$ python -q
>>> import numpy as np
>>> from numpy import linalg as LA
>>> np.set_printoptions(precision=2, suppress=True, linewidth=160)
>>> rng = np.random.default_rng(8)
>>> lab = rng.integers(0, 2, 5)
>>> F = np.triu((lab[:, None] == lab) & (rng.random((5, 5)) < 0.8), 1).astype(int)
>>> F += F.T
>>> F
array([[0, 0, 0, 1, 0],
       [0, 0, 1, 0, 1],
       [0, 1, 0, 0, 1],
       [1, 0, 0, 0, 0],
       [0, 1, 1, 0, 0]])
>>> np.flatnonzero(LA.matrix_power((F != 0) + (F.T != 0) + np.eye(5), 5)[3])
array([0, 3])
>>> F @ F
array([[1, 0, 0, 0, 0],
       [0, 2, 1, 0, 1],
       [0, 1, 2, 0, 1],
       [0, 0, 0, 1, 0],
       [0, 1, 1, 0, 2]])
>>> [round(float(LA.det(F[:i, :i])), 2) + 0 for i in range(1, 6)]
[0.0, 0.0, 0.0, 1.0, -2.0]
>>> try:
...     LA.cholesky(F)
... except LA.LinAlgError as e:
...     print("failed:", e)
... 
failed: Matrix is not positive definite
>>> np.all(LA.eigvalsh(F) > 0)
np.False_
>>> F @ F
array([[1, 0, 0, 0, 0],
       [0, 2, 1, 0, 1],
       [0, 1, 2, 0, 1],
       [0, 0, 0, 1, 0],
       [0, 1, 1, 0, 2]])
>>> np.argwhere(np.triu(F))
array([[0, 3],
       [1, 2],
       [1, 4],
       [2, 4]])
>>> np.trace(F @ F @ F) // 6
np.int64(1)
>>> low = np.diag(F.sum(axis=1)) - F
>>> (LA.eigvalsh(low) < 1e-8).sum()
np.int64(2)
>>> low
array([[ 1,  0,  0, -1,  0],
       [ 0,  2, -1,  0, -1],
       [ 0, -1,  2,  0, -1],
       [-1,  0,  0,  1,  0],
       [ 0, -1, -1,  0,  2]])
>>> LA.matrix_rank(low)
np.int64(3)
>>> round(LA.det(low[1:, 1:]))
0
>>> W0 = np.loadtxt("test12.csv", delimiter=",")
>>> W0
array([[ 0., -1., -2., -1., -1., -1., -1.,  0.,  0., -2.,  2.],
       [ 0.,  0., -1.,  2.,  1.,  1., -2., -2.,  0.,  1.,  1.],
       [ 0.,  0.,  0.,  1.,  1.,  2.,  0.,  1., -1., -1., -2.],
       [ 0.,  0.,  0.,  0., -2., -1.,  2.,  1., -2.,  2., -1.],
       [ 0.,  0.,  0.,  0.,  0.,  1.,  0.,  2.,  2., -1.,  0.],
       [ 0.,  0.,  0.,  0.,  0.,  0.,  1., -1.,  2.,  2.,  1.],
       [ 0.,  0.,  0.,  0.,  0.,  0.,  0.,  0., -2., -2., -1.],
       [ 0.,  0.,  0.,  0.,  0.,  0.,  0.,  0.,  0.,  2., -2.],
       [ 0.,  0.,  0.,  0.,  0.,  0.,  0.,  0.,  0.,  1., -1.],
       [ 0.,  0.,  0.,  0.,  0.,  0.,  0.,  0.,  0.,  0.,  2.],
       [ 0.,  0.,  0.,  0.,  0.,  0.,  0.,  0.,  0.,  0.,  0.]])
>>> left, sigma, Vt = LA.svd(W0)
>>> vecs = Vt[:(sigma > 1e-8).sum()]
>>> x0 = W0[7] + 5 * W0[9] + rng.integers(2) * np.eye(11)[7]
>>> x0
array([0., 0., 0., 0., 0., 0., 0., 0., 0., 2., 8.])
>>> np.diag(vecs.T @ vecs)
array([0.  , 0.68, 0.77, 0.99, 0.77, 0.86, 0.96, 0.96, 1.  , 1.  , 1.  ])
>>> np.allclose(vecs.T @ vecs @ x0, x0)
True
>>> LA.matrix_rank(np.vstack([W0, x0]))
np.int64(9)
>>> round(LA.norm(x0 - vecs.T @ vecs @ x0), 2)
np.float64(0.0)
